>>> import numpy as np
>>> from numpy import linalg as LA
>>> np.set_printoptions(precision=3, suppress=True, linewidth=200)
>>> rnd = lambda a: np.round(a, 3) + 0
>>> mat = np.loadtxt("dump.csv", delimiter=",")
>>> print(mat)
[[ 1.  1. -1. -1. -1. -1.  1.  1.]
 [ 1.  1.  1.  1. -1. -1. -1. -1.]
 [ 1.  1. -1. -1.  1.  1. -1. -1.]]
>>> W1 = np.array([[-2, 2, 2],
...     [2, 0, -1],
...     [2, 2, 2],
...     [1, 0, 1],
...     [-1, 0, 2],
...     [0, -1, 2],
...     [-2, 2, 0],
...     [0, -1, 1]])
>>> coef = np.array([1, 1, 0])
>>> H = np.maximum(mat @ W1 + coef, 0)
>>> print(rnd((H > 0).mean(axis=0)))
[0.333 0.667 0.333]
>>> print(H)
[[0. 3. 0.]
 [7. 5. 0.]
 [0. 0. 1.]]
>>> print(LA.matrix_rank(H))
3
>>> basis = np.array([[1, -1], [2, -3], [0, -3]])
>>> print(H @ basis)
[[  6.  -9.]
 [ 17. -22.]
 [  0.  -3.]]
>>> print(W1 @ basis)
[[  2 -10]
 [  2   1]
 [  6 -14]
 [  1  -4]
 [ -1  -5]
 [ -2  -3]
 [  2  -4]
 [ -2   0]]
>>> B = mat / np.sqrt((mat ** 2).mean(axis=1, keepdims=True))
>>> print(rnd(LA.norm(B, axis=1)))
[2.828 2.828 2.828]
>>> print(B[2])
[ 1.  1. -1. -1.  1.  1. -1. -1.]
>>> print(LA.matrix_rank(mat - mat.mean(axis=1, keepdims=True)))
3
>>> print(mat - mat.mean(axis=1, keepdims=True))
[[ 1.  1. -1. -1. -1. -1.  1.  1.]
 [ 1.  1.  1.  1. -1. -1. -1. -1.]
 [ 1.  1. -1. -1.  1.  1. -1. -1.]]
>>> print(mat.sum(axis=1))
[0. 0. 0.]
>>> print(rnd(LA.norm(mat)))
4.899
>>> print(np.unravel_index(np.abs(mat).argmax(), mat.shape))
(np.int64(0), np.int64(0))
>>> print(mat - mat[0])
[[ 0.  0.  0.  0.  0.  0.  0.  0.]
 [ 0.  0.  2.  2.  0.  0. -2. -2.]
 [ 0.  0.  0.  0.  2.  2. -2. -2.]]
>>> gram = mat.T @ mat
>>> print(rnd(LA.svd(mat, compute_uv=False) ** 2))
[8. 8. 8.]
>>> print((mat @ mat.T).shape)
(3, 3)
>>> m1 = np.array([[-3.0, -2.0, 0.0, 0.0],
...     [1.0, 0.0, 0.0, 0.0],
...     [0.0, 0.0, 0.0, 1.0],
...     [0.0, 0.0, 2.0, 0.0]])
>>> Uu, sig, VT = LA.svd(m1, full_matrices=False)
>>> print((sig > 1e-8).sum())
4
>>> print(rnd(np.cumsum(sig ** 2) / np.sum(sig ** 2)))
[0.721 0.932 0.985 1.   ]
>>> print(rnd(np.sqrt((sig ** 2).sum())), rnd(LA.norm(m1)))
4.359 4.359
>>> print(rnd(sig))
[3.702 2.    1.    0.54 ]
>>> print(rnd(VT @ VT.T))
[[1. 0. 0. 0.]
 [0. 1. 0. 0.]
 [0. 0. 1. 0.]
 [0. 0. 0. 1.]]
>>> print(rnd(np.abs(VT[0])))
[0.851 0.526 0.    0.   ]
>>> print(rnd(Uu.T @ Uu))
[[1. 0. 0. 0.]
 [0. 1. 0. 0.]
 [0. 0. 1. 0.]
 [0. 0. 0. 1.]]
>>> rng = np.random.default_rng(388)
>>> lab = rng.permutation(4)
>>> print(lab)
[3 1 2 0]
>>> B = m1[lab][:, lab]
>>> print(B)
[[ 0.  0.  2.  0.]
 [ 0.  0.  0.  1.]
 [ 1.  0.  0.  0.]
 [ 0. -2.  0. -3.]]
>>> print(rnd(LA.det(B)), rnd(LA.det(m1[lab])))
-4.0 4.0
>>> print(np.trace(B))
-3.0
>>> print(np.allclose(B, m1))
False
>>> print(np.diag(B))
[ 0.  0.  0. -3.]
>>> q, R = LA.qr(B)
>>> print(np.abs(np.diag(R)))
[1. 2. 2. 1.]
>>> print(np.trace(q @ q.T))
4.0
>>> print(np.allclose(R.T @ R, B.T @ B))
True
>>> print(abs(R[0, 0]), rnd(LA.norm(B[:, 0])))
1.0 1.0
>>> X = np.load("x.npy")
>>> print(X)
[[2 3 2]
 [2 2 3]
 [3 2 2]]
>>> q = X.astype(float).copy()
>>> for j in range(3):
...     q[:, j] -= q[:, :j] @ (q[:, :j].T @ q[:, j])
...     q[:, j] /= LA.norm(q[:, j])
... 
>>> print(rnd(q.T @ X))
[[4.123 3.881 3.881]
 [0.    1.393 0.676]
 [0.    0.    1.219]]
>>> q, _ = LA.qr(np.array([[0.4, 1.7], [0.0, 0.3]]))
>>> J = q[:, :2]
>>> print(J)
[[ 1.  0.]
 [-0.  1.]]
>>> print(rnd(np.sort(np.abs(LA.eigvals(J)))[::-1]))
[1. 1.]
>>> print(rnd(LA.matrix_power(J, 100)))
[[1. 0.]
 [0. 1.]]
>>> pr = np.eye(2)[0]
>>> for _ in range(7):
...     pr = pr @ J
...     print(pr.round(3))
... 
[1. 0.]
[1. 0.]
[1. 0.]
[1. 0.]
[1. 0.]
[1. 0.]
[1. 0.]
>>> ev, evecs = LA.eigh(J)
>>> x0 = np.array([0, 1])
>>> print(rnd(LA.eigvalsh(J[1:, 1:])))
[1.]
>>> print(x0 @ J @ x0)
1.0
>>> lab = rng.permutation(2)
>>> B = J[:, lab] * rng.choice([-1, 1], 2)
>>> print(B)
[[ 1.  0.]
 [-0.  1.]]
>>> Uu, _, VT = LA.svd(J.T @ B)
>>> print(lab)
[0 1]
>>> print(rnd(LA.lstsq(J, B)[0]))
[[1. 0.]
 [0. 1.]]
>>> feats = np.loadtxt("arr.csv", delimiter=",")
>>> print(feats)
[[ 5.863  7.325  3.459]
 [-1.713  2.945  9.402]
 [ 6.289 -6.387  4.433]
 [ 1.608  9.26   3.417]
 [ 5.17   4.732 -7.132]
 [-5.214 -4.61   7.18 ]
 [ 5.765 -1.844  7.96 ]
 [ 4.788  1.752 -8.603]
 [ 4.266  8.779  2.175]
 [-8.966  4.332  0.919]
 [ 6.793 -3.406 -6.5  ]
 [ 4.318 -8.302  3.526]
 [ 9.449  1.739  2.774]
 [-3.226 -0.028  9.465]
 [ 2.736 -9.314  2.401]
 [-1.386  1.231  9.827]
 [ 6.313 -1.946 -7.507]]
>>> B = feats / np.sqrt((feats ** 2).mean(axis=1, keepdims=True))
>>> print(LA.matrix_rank(feats - feats.mean(axis=1, keepdims=True)))
2
>>> A = np.load("a.npy")
>>> print(A)
[[ 0 -2  3]
 [-2 -6 -6]
 [ 3 -6 -6]]
>>> print(A.shape)
(3, 3)
>>> print(LA.matrix_rank(A))
3
>>> ang = np.radians(36)
>>> R = np.eye(3)
>>> R[0, 0] = R[2, 2] = np.cos(ang)
>>> R[0, 2], R[2, 0] = -np.sin(ang), np.sin(ang)
>>> print(rnd(R))
[[ 0.809  0.    -0.588]
 [ 0.     1.     0.   ]
 [ 0.588  0.     0.809]]
>>> B = A @ R.T
>>> print(rnd(np.abs(B - A).max(axis=0)))
[3.909 0.    2.909]
>>> print(np.allclose(LA.norm(A, axis=1), LA.norm(B, axis=1)))
True
>>> print(rnd(B))
[[-1.763 -2.     2.427]
 [ 1.909 -6.    -6.03 ]
 [ 5.954 -6.    -3.091]]
>>> print([round(float(LA.det(A[:i, :i])), 2) + 0 for i in range(1, 4)])
[0.0, -4.0, 150.0]
>>> print(rnd(LA.eigvalsh(A).min()))
-12.045
>>> print(np.all(LA.eigvalsh(A) > 0))
False
>>> x0 = np.array([2, 2, 0])
>>> print(LA.norm(A @ x0) <= LA.norm(A, 2) * LA.norm(x0) + 1e-9)
True
>>> print(np.einsum("ij,j->i", A, x0))
[ -4 -16  -6]
>>> print(A @ (2 * x0))
[ -8 -32 -12]
>>> print(A @ x0)
[ -4 -16  -6]
>>> ev, evecs = LA.eig(A)
>>> print(rnd(ev))
[  3.552  -3.506 -12.045]
>>> print(np.prod(ev))
150.0
>>> print(rnd(np.sort(LA.eigvals(A.T))))
[-12.045  -3.506   3.552]
>>> print(rnd(np.sort(LA.eigvals(LA.inv(A)))))
[-0.285 -0.083  0.282]
>>> W0 = np.load("mat.npy")
>>> print(W0)
[[ 2.82  0.44  3.84  5.82]
 [ 1.88  0.75  2.23  4.43]
 [ 0.64 -1.96  2.36 -1.16]
 [-0.92  1.79 -2.65  0.43]]
>>> t3 = np.stack([mat, 5 * mat, mat[::-1]])
>>> print(t3.sum(axis=0))
[[ 7.  7. -7. -7. -5. -5.  5.  5.]
 [ 7.  7.  7.  7. -7. -7. -7. -7.]
 [ 7.  7. -7. -7.  5.  5. -5. -5.]]
>>> print(np.einsum("bij,cij->bc", t3, t3))
[[ 24. 120.   8.]
 [120. 600.  40.]
 [  8.  40.  24.]]
>>> F = np.array([[8.0, 1.0, -1.0], [0.0, 1.0, 3.0], [0.0, 0.0, 3.0]])
>>> B = F + rng.integers(-2, 3, (3, 2)) @ rng.integers(-2, 3, (2, 3))
>>> print(B)
[[12. -2.  0.]
 [ 2.  0.  3.]
 [-2.  3.  1.]]
>>> print(LA.matrix_rank(B - F, tol=1e-8))
2
>>> print(B - F)
[[ 4. -3.  1.]
 [ 2. -1.  0.]
 [-2.  3. -2.]]
>>> print(rnd(LA.svd(B - F, compute_uv=False)))
[6.724 1.669 0.   ]
>>> print(np.abs(B - F).sum(axis=1))
[8. 3. 7.]
